$ python -q
>>> import numpy as np
>>> from numpy import linalg as LA
>>> np.set_printoptions(precision=2, suppress=True, linewidth=160)
>>> def rnd(a):
...     return np.round(a, 2) + 0
... 
>>> feats = np.load("a.npy")
>>> print(feats)
[[17 -1]
 [ 2 20]]
>>> Q, r_ = LA.qr(feats)
>>> print(rnd(r_))
[[-17.12  -1.34]
 [  0.    19.98]]
>>> print(rnd(abs(r_[0, 0])), rnd(LA.norm(feats[:, 0])))
17.12 17.12
>>> rng = np.random.default_rng(98254)
>>> lab = rng.permutation(2)
>>> print(lab)
[1 0]
>>> M2 = feats[lab][:, lab]
>>> print(rnd(LA.det(M2)), rnd(LA.det(feats[lab])))
342.0 -342.0
>>> print(np.trace(M2))
37
>>> x0 = np.array([2, -5])
>>> y = feats @ x0
>>> c, lr = np.zeros(2), 1 / LA.norm(feats, 2) ** 2
>>> for i in range(30):
...     c -= lr * feats.T @ (feats @ c - y)
...     if i % 5 == 0: print(i, round(LA.norm(feats @ c - y), 2))
... 
0 14.54
5 0.03
10 0.0
15 0.0
20 0.0
25 0.0
>>> print(c)
[ 2. -5.]
>>> print(rnd(LA.norm(feats, 1)), rnd(LA.norm(feats, np.inf)))
21.0 22.0
>>> print(rnd(LA.norm(feats, axis=1)))
[17.03 20.1 ]
>>> print(LA.norm(feats, axis=1).argmax())
1
>>> x0 = np.array([2, -2])
>>> y = feats @ x0
>>> print(y)
[ 36 -36]
>>> print(rnd(LA.solve(feats, y)))
[ 2. -2.]
>>> arr = np.loadtxt("layer9.csv", delimiter=",")
>>> print(arr)
[[-0.06 -0.24 -1.25]
 [ 4.85 -3.69 -5.92]
 [-1.46  1.39  2.33]
 [-0.76  1.21  2.22]
 [ 1.53 -0.49 -0.26]
 [-1.5   0.55  0.05]
 [-3.77  2.91  4.52]
 [-1.92  1.4   3.99]
 [-2.08  1.54  1.6 ]
 [ 6.1  -4.96 -8.81]
 [-6.53  4.23  6.93]
 [ 0.84 -0.77  0.1 ]
 [-0.58  0.87  2.3 ]
 [-5.66  4.35  7.71]
 [ 0.88 -0.12 -0.34]
 [ 5.56 -4.64 -7.27]
 [-5.06  3.65  5.36]
 [ 1.54 -1.71 -4.  ]
 [ 2.12 -2.1  -3.92]
 [ 1.7  -1.3  -3.22]
 [-0.45  0.52  1.69]
 [-5.99  4.56  8.03]
 [-2.3   0.83  0.02]
 [ 2.93 -1.8  -2.35]]
>>> Z = arr[[16, 0]].astype(float)
>>> for _ in range(7):
...     lab = LA.norm(arr[:, None] - Z, axis=-1).argmin(axis=1)
...     Z = np.array([arr[lab == j].mean(axis=0) for j in range(2)])
... 
>>> print(lab)
[1 1 1 1 1 1 0 0 1 1 0 1 1 0 1 1 0 1 1 1 1 0 1 1]
>>> print(rnd(Z))
[[-4.82  3.52  6.09]
 [ 1.05 -0.83 -1.5 ]]
>>> x0 = np.array([3, -1, 2])
>>> h = np.maximum(arr @ x0, 0)
>>> print(rnd(np.maximum(arr @ (3 * x0), 0)))
[ 0.   19.2   0.    2.85 13.68  0.    0.    2.46  0.   16.92  0.   10.47  5.97  0.    6.24 20.34  0.    0.    1.86  0.    4.53  0.    0.   17.67]
>>> print(np.flatnonzero(h > 1e-9))
[ 1  3  4  7  9 11 12 14 15 18 20 23]
>>> print(rnd(arr.T @ h))
[ 129.32  -95.31 -142.17]
>>> print(rnd(np.tanh(arr @ x0)))
[-0.98  1.   -0.8   0.74  1.   -1.   -1.    0.68 -1.    1.   -1.    1.    0.96 -1.    0.97  1.   -1.   -0.93  0.55 -0.04  0.91 -1.   -1.    1.  ]
>>> X = np.array([[14, 1, 1, 2], [2, 9, 1, 0], [-2, 0, 5, 0], [2, -2, 1, 15]])
>>> r0 = np.array([-2, -2, 0, -2])
>>> M2 = X + np.outer(r0, np.eye(4)[3])
>>> print(LA.matrix_rank(M2 - X))
1
>>> print(X.reshape(2, -1))
[[14  1  1  2  2  9  1  0]
 [-2  0  5  0  2 -2  1 15]]
>>> print(X.ravel(order="F"))
[14  2 -2  2  1  9  0 -2  1  1  5  1  2  0  0 15]
>>> blk = X.reshape(4, 2, -1)
>>> print(np.einsum("ihd,ihd->ih", blk, blk))
[[197   5]
 [ 85   1]
 [  4  25]
 [  8 226]]
>>> x0 = np.array([-3, -1, 0, 2])
>>> y = X @ x0
>>> print(y)
[-39 -15   6  26]
>>> print(rnd(LA.solve(X, y)))
[-3. -1.  0.  2.]
>>> print(rnd(LA.solve(X, -3 * y)))
[ 9.  3.  0. -6.]
>>> print(rnd(LA.solve(X, y + X[:, 3])))
[-3. -1.  0.  3.]
>>> print(rnd(LA.solve(X.T, X[0])))
[1. 0. 0. 0.]
>>> def softmax(z):
...     e = np.exp(z - z.max(axis=-1, keepdims=True))
...     return e / e.sum(axis=-1, keepdims=True)
... 
>>> print(rnd(softmax(X[0])))
[1. 0. 0. 0.]
>>> print(rnd(softmax(10 * X[0])))
[1. 0. 0. 0.]
>>> scores = X @ X.T / np.sqrt(4)
>>> print(rnd(softmax(scores)))
[[1. 0. 0. 0.]
 [0. 1. 0. 0.]
 [0. 0. 1. 0.]
 [0. 0. 0. 1.]]
>>> K = np.load("block11.npy")
>>> print(K)
[[ 2  0  0  0  0  0]
 [-2 -2  0  0  0  0]
 [-2  1  0  0  0  0]
 [ 0  0  2  0  0  0]
 [ 0  0 -2 -2  0  0]
 [ 0  0 -2  1  0  0]
 [ 0  0  0  0  2  0]
 [ 0  0  0  0 -2 -2]
 [ 0  0  0  0 -2  1]]
>>> Q, r_ = LA.qr(K)
>>> print(rnd(Q))
[[-0.58 -0.15  0.    0.    0.    0.  ]
 [ 0.58 -0.77  0.    0.    0.    0.  ]
 [ 0.58  0.62  0.    0.    0.    0.  ]
 [ 0.    0.   -0.58 -0.15  0.    0.  ]
 [ 0.    0.    0.58 -0.77  0.    0.  ]
 [ 0.    0.    0.58  0.62  0.    0.  ]
 [ 0.    0.    0.    0.   -0.58  0.15]
 [ 0.    0.    0.    0.    0.58  0.77]
 [ 0.    0.    0.    0.    0.58 -0.62]]
>>> print(rnd(Q.T @ Q))
[[1. 0. 0. 0. 0. 0.]
 [0. 1. 0. 0. 0. 0.]
 [0. 0. 1. 0. 0. 0.]
 [0. 0. 0. 1. 0. 0.]
 [0. 0. 0. 0. 1. 0.]
 [0. 0. 0. 0. 0. 1.]]
>>> print(rnd(np.abs(np.diag(r_))))
[3.46 2.16 3.46 2.16 3.46 2.16]
>>> M2 = K + rng.integers(-2, 3, (9, 3)) @ rng.integers(-2, 3, (3, 6))
>>> print(M2)
[[ 5 -2 -2  1  1  3]
 [ 4 -2 -3 -3  0 -3]
 [-6  5  2 -2  0 -2]
 [ 1  6  1 -6  1 -4]
 [ 1 -5 -2  2 -1  2]
 [-4  0 -1  4  2  7]
 [ 4  0 -1 -3  0 -7]
 [ 8 -2 -4 -2 -2 -4]
 [ 4 -2 -3  1  0  6]]
>>> print(np.abs(M2 - K).sum(axis=1))
[12 15 14 19 13 17 17 18 17]
>>> print(rnd(LA.svd(M2 - K, compute_uv=False)))
[17.52 14.65  7.77  0.    0.    0.  ]
>>> print(M2 - K)
[[ 3 -2 -2  1  1  3]
 [ 6  0 -3 -3  0 -3]
 [-4  4  2 -2  0 -2]
 [ 1  6 -1 -6  1 -4]
 [ 1 -5  0  4 -1  2]
 [-4  0  1  3  2  7]
 [ 4  0 -1 -3 -2 -7]
 [ 8 -2 -4 -2  0 -2]
 [ 4 -2 -3  1  2  5]]
>>> t = np.radians(120)
>>> r_ = np.eye(6)
>>> r_[3, 3] = r_[5, 5] = np.cos(t)
>>> r_[3, 5], r_[5, 3] = -np.sin(t), np.sin(t)
>>> print(rnd(r_))
[[ 1.    0.    0.    0.    0.    0.  ]
 [ 0.    1.    0.    0.    0.    0.  ]
 [ 0.    0.    1.    0.    0.    0.  ]
 [ 0.    0.    0.   -0.5   0.   -0.87]
 [ 0.    0.    0.    0.    1.    0.  ]
 [ 0.    0.    0.    0.87  0.   -0.5 ]]
>>> M2 = K @ r_.T
>>> print(rnd(M2))
[[ 2.    0.    0.    0.    0.    0.  ]
 [-2.   -2.    0.    0.    0.    0.  ]
 [-2.    1.    0.    0.    0.    0.  ]
 [ 0.    0.    2.    0.    0.    0.  ]
 [ 0.    0.   -2.    1.    0.   -1.73]
 [ 0.    0.   -2.   -0.5   0.    0.87]
 [ 0.    0.    0.    0.    2.    0.  ]
 [ 0.    0.    0.    1.73 -2.    1.  ]
 [ 0.    0.    0.   -0.87 -2.   -0.5 ]]
>>> print(np.allclose(LA.norm(K, axis=1), LA.norm(M2, axis=1)))
True
>>> print(rnd(LA.svd(K, compute_uv=False)), rnd(LA.svd(M2, compute_uv=False)))
[3.54 3.54 3.54 2.11 2.11 2.11] [3.54 3.54 3.54 2.11 2.11 2.11]
>>> print(np.allclose(K @ K.T, M2 @ M2.T))
True
>>> print(rnd(LA.det(r_)), np.trace(r_))
1.0 3.0
>>> M = np.load("mat.npy")
>>> print(M)
[[-4  4 -2 -5]
 [ 4 -4  4 -2]
 [-2  4 -4  4]
 [-5 -2  4 -4]]
>>> # equal to its transpose
>>> G = M.T @ M
>>> print(rnd(LA.eigvalsh(G)[::-1]))
[121.    88.82  16.     0.18]
>>> print(rnd(LA.svd(M, compute_uv=False) ** 2))
[121.    88.82  16.     0.18]
>>> print(LA.matrix_rank(G))
4
>>> evals, V = LA.eig(M)
>>> print(rnd(np.sort(LA.eigvals(LA.inv(M)))))
[-0.11 -0.09  0.25  2.36]
>>> print(rnd(np.sort(LA.eigvals(M.T))))
[-11.    -9.42   0.42   4.  ]
>>> print(rnd(evals))
[-11.    -9.42   4.     0.42]
>>> evals, V = LA.eigh(M)
>>> print(rnd(LA.eigvalsh(M + 5 * np.eye(4))))
[-6.   -4.42  5.42  9.  ]
>>> print(rnd(LA.svd(M, compute_uv=False)))
[11.    9.42  4.    0.42]
>>> print(rnd(evals))
[-11.    -9.42   0.42   4.  ]
>>> print(rnd(np.abs(V[:, -1])))
[0.63 0.32 0.32 0.63]
>>> print(np.unique(evals.round(6) + 0, return_counts=True)[1])
[1 1 1 1]
>>> print(rnd(LA.eigvalsh(M @ M)))
[  0.18  16.    88.82 121.  ]
>>> print(np.allclose(feats @ feats.T, feats.T @ feats))
False
>>> assert feats == feats.T
Traceback (most recent call last):
  File "<python-input-100>", line 1, in <module>
    assert feats == feats.T
           ^^^^^^^^^^^^^^^^
ValueError: The truth value of an array with more than one element is ambiguous. Use a.any() or a.all()
>>> print(rnd(LA.det(feats)))
342.0
>>> print(feats @ feats)
[[287 -37]
 [ 74 398]]
>>> print(rnd(np.sort(np.abs(LA.eigvals(feats)))))
[18. 19.]
>>> print((feats - feats.T) / 2)
[[ 0.  -1.5]
 [ 1.5  0. ]]
